% ipython --no-banner

In [1]: import numpy as np

In [2]: from numpy import linalg as LA

In [3]: np.set_printoptions(suppress=True, linewidth=140)

In [4]: rd = lambda a: np.round(a, 2) + 0

In [5]: A = np.loadtxt("mat.csv", delimiter=",")

In [6]: print(A)
[[  1.   -0.6   0.4  -0.5   5.    1.2   0.7   0.2   2.5   0.2  -2.    0.7]
 [ -0.6  -1.   -0.5   1.2  -3.    1.3  -0.6  -0.3  -1.    0.6   1.1   0.4]
 [  0.    0.5  -1.3  -2.    5.    0.9   0.7   1.6   0.3  -0.4   1.2   0.9]
 [ -1.1  -0.4   1.   -0.7  -8.   -0.1  -0.3  -1.8   0.5   0.2  -0.7   0.6]
 [ -0.5   0.5   0.1  -0.6   5.    0.4   2.1   1.1   0.5   1.2   1.3   0.6]
 [ -1.1   0.8   2.2  -0.7 -22.    0.4   1.3   0.4   1.    1.    0.5   0.9]
 [  0.4   0.2   0.7   0.8  11.    0.    0.2  -0.4   0.    0.2   0.8   0.6]
 [  0.4   0.6  -0.2  -3.6  -4.    0.4   1.6  -0.7  -0.5  -0.1  -0.1   1.1]
 [ -0.4  -0.8  -1.    0.1   1.   -0.5   0.2  -0.8  -0.8   0.6   1.6  -1.8]
 [ -0.3   0.1  -1.1  -0.4  -1.   -1.3   2.2   2.6  -1.4   0.1  -1.2  -0.5]]

In [7]: # column 4 is much longer than the rest

In [8]: x0 = np.array([-1, 3, 1, 2, 3, 0, 2, 2, 0, 2, 0, -3])

In [9]: print((A @ x0).argmax())
6

In [10]: print(rd(A * x0))
[[ -1.   -1.8   0.4  -1.   15.    0.    1.4   0.4   0.    0.4   0.   -2.1]
 [  0.6  -3.   -0.5   2.4  -9.    0.   -1.2  -0.6   0.    1.2   0.   -1.2]
 [  0.    1.5  -1.3  -4.   15.    0.    1.4   3.2   0.   -0.8   0.   -2.7]
 [  1.1  -1.2   1.   -1.4 -24.    0.   -0.6  -3.6   0.    0.4   0.   -1.8]
 [  0.5   1.5   0.1  -1.2  15.    0.    4.2   2.2   0.    2.4   0.   -1.8]
 [  1.1   2.4   2.2  -1.4 -66.    0.    2.6   0.8   0.    2.    0.   -2.7]
 [ -0.4   0.6   0.7   1.6  33.    0.    0.4  -0.8   0.    0.4   0.   -1.8]
 [ -0.4   1.8  -0.2  -7.2 -12.    0.    3.2  -1.4   0.   -0.2   0.   -3.3]
 [  0.4  -2.4  -1.    0.2   3.    0.    0.4  -1.6   0.    1.2   0.    5.4]
 [  0.3   0.3  -1.1  -0.8  -3.    0.    4.4   5.2   0.    0.2   0.    1.5]]

In [11]: print(A @ np.eye(12)[1])
[-0.6 -1.   0.5 -0.4  0.5  0.8  0.2  0.6 -0.8  0.1]

In [12]: print(rd(A @ x0))
[ 11.7 -11.3  12.3 -30.1  22.9 -59.   33.7 -19.7   5.6   7. ]

In [13]: arr = np.load("test16.npy")

In [14]: print(arr)
[[ -8  -2  -5  -3   9   7  -6   2  -1  -9  -8   2  -3   2   2]
 [  1   7  -3   4   6   6   6   8   1  -1   8   2   5   1   8]
 [  5   9   9   2   7  -2  -7   3  -7   7   3   3   2  -5   3]
 [  4   2  -1   3   2   3  -8   7   7   0  -1  -9  -4   0   8]
 [ -2  -2  -5  -8   4  -3  -7   3   5  -7  -3   7   0   1   8]
 [  8  -7   3  -3   6  -5  -3   0   0  -3  -3   4   3   4   6]
 [ -3   8  -9   2   2  -1  -8  -7  -6  -7   4   0   0  -3  -6]
 [  6   8   6   4  -8   4  -6  -2   7  -4  -4  -2   8   5  -6]
 [  4   7   0  -1  -1  -8  -3   8   8  -6   9  -9   5  -4   8]
 [  0  -3  -8   1  -2   2  -9  -8   6  -5   3  -8  -6   5  -2]
 [  9   5   3  -8   8   0  -7   5  -2   2  -7  -4  -3  -3  -9]
 [  9  -6   4  -5   5  -9  -3   4  -5   6  -1   6   2   1   6]
 [ -9  -9  -2  -7   3   1 -12  -6  -2  -8 -16   0  -8   1  -6]]

In [15]: # null space of dimension 3

In [16]: print(np.argsort(-LA.norm(arr, axis=0).round(6), kind="stable")[:3])
[ 6 10 14]

In [17]: print([round(float(x), 2) for x in LA.svd(arr, compute_uv=False)[:3]])
[40.97, 32.54, 30.22]

In [18]: print(LA.matrix_rank(arr, rtol=0.1))
11

In [19]: U, sv, vt = LA.svd(arr)

In [20]: vecs = vt[:(sv > 1e-8).sum()]

In [21]: rng = np.random.default_rng(746891)

In [22]: x0 = arr[2] + 2 * arr[6] + rng.integers(2) * np.eye(15)[3]

In [23]: print(x0)
[ -1.  25.  -9.   6.  11.  -4. -23. -11. -19.  -7.  11.   3.   2. -11.  -9.]

In [24]: print(np.allclose(vecs.T @ vecs @ x0, x0))
True

In [25]: u = np.array([2, 3, 4])

In [26]: print(np.convolve(arr[4], u))
[ -4 -10 -24 -39 -36 -26  -7 -27  -9  13  -7 -23   9  30  19  28  32]

In [27]: print(np.polyval(u, arr[4]))
[  6   6  39 108  48  13  81  31  69  81  13 123   4   9 156]

In [28]: U, sv, vt = LA.svd(arr)

In [29]: print(np.argmax(sv[:-1] / (sv[1:] + 1e-6)) + 1)
12

In [30]: print(rd(sv))
[40.97 32.54 30.22 26.92 22.97 18.98 17.57 13.89 11.84  7.49  4.54  2.73  0.  ]

In [31]: A2 = U[:, :12] @ np.diag(sv[:12]) @ vt[:12]

In [32]: print(rd(np.abs(arr - A2).max()))
0.0

In [33]: print(rd(LA.norm(arr - A2, 2)), rd(sv[12]))
0.0 0.0

In [34]: print(LA.matrix_rank(arr, rtol=0.05))
12

In [35]: print(LA.matrix_rank(A2))
12

In [36]: print(rd(LA.norm(arr - A2) / LA.norm(arr)))
0.0

In [37]: A2 = np.array([[1, 1], [1, -1]])

In [38]: M = np.kron(A2, np.kron(A2, A2))[rng.permutation(8)][:11]

In [39]: print(M)
[[ 1 -1 -1  1  1 -1 -1  1]
 [ 1 -1  1 -1 -1  1 -1  1]
 [ 1  1  1  1 -1 -1 -1 -1]
 [ 1 -1 -1  1 -1  1  1 -1]
 [ 1  1 -1 -1 -1 -1  1  1]
 [ 1  1  1  1  1  1  1  1]
 [ 1  1 -1 -1  1  1 -1 -1]
 [ 1 -1  1 -1  1 -1  1 -1]]

In [40]: u = np.array([5, 7, 4, 4, 4, 3, 6, 3])

In [41]: A2 = M + np.outer(u, np.eye(8)[4])

In [42]: print(LA.matrix_rank(LA.inv(A2) - LA.inv(M), tol=1e-8))
1

In [43]: print(A2)
[[ 1. -1. -1.  1.  6. -1. -1.  1.]
 [ 1. -1.  1. -1.  6.  1. -1.  1.]
 [ 1.  1.  1.  1.  3. -1. -1. -1.]
 [ 1. -1. -1.  1.  3.  1.  1. -1.]
 [ 1.  1. -1. -1.  3. -1.  1.  1.]
 [ 1.  1.  1.  1.  4.  1.  1.  1.]
 [ 1.  1. -1. -1.  7.  1. -1. -1.]
 [ 1. -1.  1. -1.  4. -1.  1. -1.]]

In [44]: print(LA.matrix_rank(A2 - M))
1

In [45]: U, sv, vt = LA.svd(A2, full_matrices=False)

In [46]: print(rd(sv))
[13.7   2.83  2.83  2.83  2.83  2.83  2.83  0.44]

In [47]: print(rd(U.T @ U))
[[1. 0. 0. 0. 0. 0. 0. 0.]
 [0. 1. 0. 0. 0. 0. 0. 0.]
 [0. 0. 1. 0. 0. 0. 0. 0.]
 [0. 0. 0. 1. 0. 0. 0. 0.]
 [0. 0. 0. 0. 1. 0. 0. 0.]
 [0. 0. 0. 0. 0. 1. 0. 0.]
 [0. 0. 0. 0. 0. 0. 1. 0.]
 [0. 0. 0. 0. 0. 0. 0. 1.]]

In [48]: print(np.allclose(U * sv @ vt, A2))
True

In [49]: print(rd(sv / sv[0]))
[1.   0.21 0.21 0.21 0.21 0.21 0.21 0.03]

In [50]: print(rd(np.abs(vt[0])))
[0.2  0.01 0.01 0.02 0.98 0.02 0.04 0.01]

In [51]: print(rd(U.T @ A2 @ vt.T))
[[13.7   0.    0.    0.    0.    0.    0.    0.  ]
 [ 0.    2.83  0.    0.    0.    0.    0.    0.  ]
 [ 0.    0.    2.83  0.    0.    0.    0.    0.  ]
 [ 0.    0.    0.    2.83  0.    0.    0.    0.  ]
 [ 0.    0.    0.    0.    2.83  0.    0.    0.  ]
 [ 0.    0.    0.    0.    0.    2.83  0.    0.  ]
 [ 0.    0.    0.    0.    0.    0.    2.83  0.  ]
 [ 0.    0.    0.    0.    0.    0.    0.    0.44]]

In [52]: print(rd(vt @ vt.T))
[[1. 0. 0. 0. 0. 0. 0. 0.]
 [0. 1. 0. 0. 0. 0. 0. 0.]
 [0. 0. 1. 0. 0. 0. 0. 0.]
 [0. 0. 0. 1. 0. 0. 0. 0.]
 [0. 0. 0. 0. 1. 0. 0. 0.]
 [0. 0. 0. 0. 0. 1. 0. 0.]
 [0. 0. 0. 0. 0. 0. 1. 0.]
 [0. 0. 0. 0. 0. 0. 0. 1.]]

In [53]: u = np.array([-2, 1, 1, 1, 0, 1, -1])

In [54]: F = np.array([np.roll(u, i) for i in range(7)])

In [55]: print(F)
[[-2  1  1  1  0  1 -1]
 [-1 -2  1  1  1  0  1]
 [ 1 -1 -2  1  1  1  0]
 [ 0  1 -1 -2  1  1  1]
 [ 1  0  1 -1 -2  1  1]
 [ 1  1  0  1 -1 -2  1]
 [ 1  1  1  0  1 -1 -2]]

In [56]: print(np.allclose(F @ F.T, F.T @ F))
True

In [57]: print(rd(np.sort(np.abs(np.fft.fft(F[0])))), rd(np.sort(LA.svd(F, compute_uv=False))))
[1.   2.08 2.08 3.39 3.39 3.9  3.9 ] [1.   2.08 2.08 3.39 3.39 3.9  3.9 ]

In [58]: print(F @ np.ones(7))
[1. 1. 1. 1. 1. 1. 1.]
